$ python -q
>>> import numpy as np
>>> np.set_printoptions(precision=2, suppress=True, linewidth=160, sign=" ")
>>> A = np.load("mat.npy")
>>> print(A)
[[-1  0  0]
 [-1  2  0]
 [-3 -1 -1]]
>>> vec = np.array([0, -1, -1])
>>> target = A @ vec
>>> print(target)
[ 0 -2  2]
>>> print(np.round(np.linalg.solve(A, target + A[:, 2]), 2) + 0)
[ 0. -1.  0.]
>>> print(np.round(np.linalg.solve(A, target), 2) + 0)
[ 0. -1. -1.]
>>> W0 = np.load("sample1.npy")
>>> print(W0)
[[ 2.63  0.04 -0.92 -1.1 ]
 [-0.93  1.07 -2.64  0.03]
 [ 0.77  2.47  0.74  1.33]
 [-0.77  1.33  0.78 -2.45]]
>>> T = np.stack([W0, -2 * W0, W0[::-1]])
>>> print(T.sum(axis=0))
[[-3.41  1.29  1.7  -1.35]
 [ 1.7   1.4   3.38  1.3 ]
 [-1.7  -1.4  -3.38 -1.3 ]
 [ 3.41 -1.29 -1.7   1.35]]
>>> print(T.shape)
(3, 4, 4)
>>> print(np.linalg.det(T))
[  -81. -1296.   -81.]
>>> print(np.linalg.norm(T, axis=(1, 2)))
[  6.  12.   6.]
>>> print(np.linalg.matrix_rank(T))
[ 4  4  4]
>>> cov = W0.T @ W0
>>> print((W0 @ W0.T).shape)
(4, 4)
>>> print(np.trace(cov), (W0 ** 2).sum())
36.0 36.0
>>> print(np.linalg.svd(W0, compute_uv=False) ** 2)
[ 9.  9.  9.  9.]
>>> print(np.linalg.eigvalsh(cov)[::-1])
[ 9.  9.  9.  9.]
>>> print(np.diag(cov))
[ 9.  9.  9.  9.]
>>> print(np.linalg.svd(W0, compute_uv=False))
[ 3.  3.  3.  3.]
>>> print(round(float(W0[:, 1] @ W0[:, 0]), 2))
-0.0
>>> print(np.linalg.norm(W0, axis=0))
[ 3.  3.  3.  3.]
>>> print(np.round(W0 @ W0.T, 2) + 0)
[[ 9.  0.  0.  0.]
 [ 0.  9.  0.  0.]
 [ 0.  0.  9.  0.]
 [ 0.  0.  0.  9.]]
>>> print(np.round(np.linalg.norm(W0, "nuc"), 2))
12.0
>>> print(np.allclose(W0 @ W0.T, W0.T @ W0))
True
>>> print(round(float(np.trace(W0)), 2))
1.98
>>> print(np.sort(np.abs(np.linalg.eigvals(W0))))
[ 3.  3.  3.  3.]
>>> print(np.allclose(W0, W0.T))
False
>>> print(np.round(np.linalg.det(W0), 2))
-81.0
>>> M2 = np.array([[9, 6], [4, 8]])
>>> m1 = np.tile(M2, (2, 2))
>>> print(m1)
[[ 9  6  9  6]
 [ 4  8  4  8]
 [ 9  6  9  6]
 [ 4  8  4  8]]
>>> print(np.linalg.matrix_power(m1, 3))
[[ 5412  5784  5412  5784]
 [ 3856  4448  3856  4448]
 [ 5412  5784  5412  5784]
 [ 3856  4448  3856  4448]]
>>> print(np.trace(m1))
34
>>> data = np.loadtxt("data.csv", delimiter=",")
>>> print(data)
[[ 5.  1.  0.  0.]
 [ 0.  5.  1.  0.]
 [ 0.  0.  5.  1.]
 [ 0.  0.  0.  5.]]
>>> print(data @ data)
[[ 25.  10.   1.   0.]
 [  0.  25.  10.   1.]
 [  0.   0.  25.  10.]
 [  0.   0.   0.  25.]]
>>> print(np.sort(np.linalg.eigvals(data)))
[ 5.  5.  5.  5.]
>>> print([int(np.linalg.matrix_rank(np.linalg.matrix_power(data, p))) for p in range(1, 5)])
[4, 4, 4, 4]
>>> print(np.linalg.matrix_rank(data - data[0, 0] * np.eye(4)))
3
>>> T = np.stack([data, 2 * data, data[::-1]])
>>> print((T @ data.T).shape)
(3, 4, 4)
>>> print(np.linalg.matrix_rank(T.reshape(3, -1)))
2
>>> print(np.einsum("bij,cij->bc", T, T))
[[ 103.  206.   10.]
 [ 206.  412.   20.]
 [  10.   20.  103.]]
>>> print(T.sum(axis=0))
[[ 15.   3.   0.   5.]
 [  0.  15.   8.   1.]
 [  0.   5.  16.   3.]
 [  5.   1.   0.  15.]]
>>> print(np.linalg.norm(T, axis=(1, 2)))
[ 10.15  20.3   10.15]
>>> print(np.linalg.det(T))
[   625.  10000.    625.]
>>> print(np.linalg.matrix_rank(T))
[ 4  4  4]
>>> print(np.kron(np.eye(2, dtype=int), data))
[[ 5.  1.  0.  0.  0.  0.  0.  0.]
 [ 0.  5.  1.  0.  0.  0.  0.  0.]
 [ 0.  0.  5.  1.  0.  0.  0.  0.]
 [ 0.  0.  0.  5.  0.  0.  0.  0.]
 [ 0.  0.  0.  0.  5.  1.  0.  0.]
 [ 0.  0.  0.  0.  0.  5.  1.  0.]
 [ 0.  0.  0.  0.  0.  0.  5.  1.]
 [ 0.  0.  0.  0.  0.  0.  0.  5.]]
>>> print(np.linalg.eigvals(data))
[ 5.  5.  5.  5.]
>>> print(np.round(np.linalg.det(data[::-1]), 2))
625.0
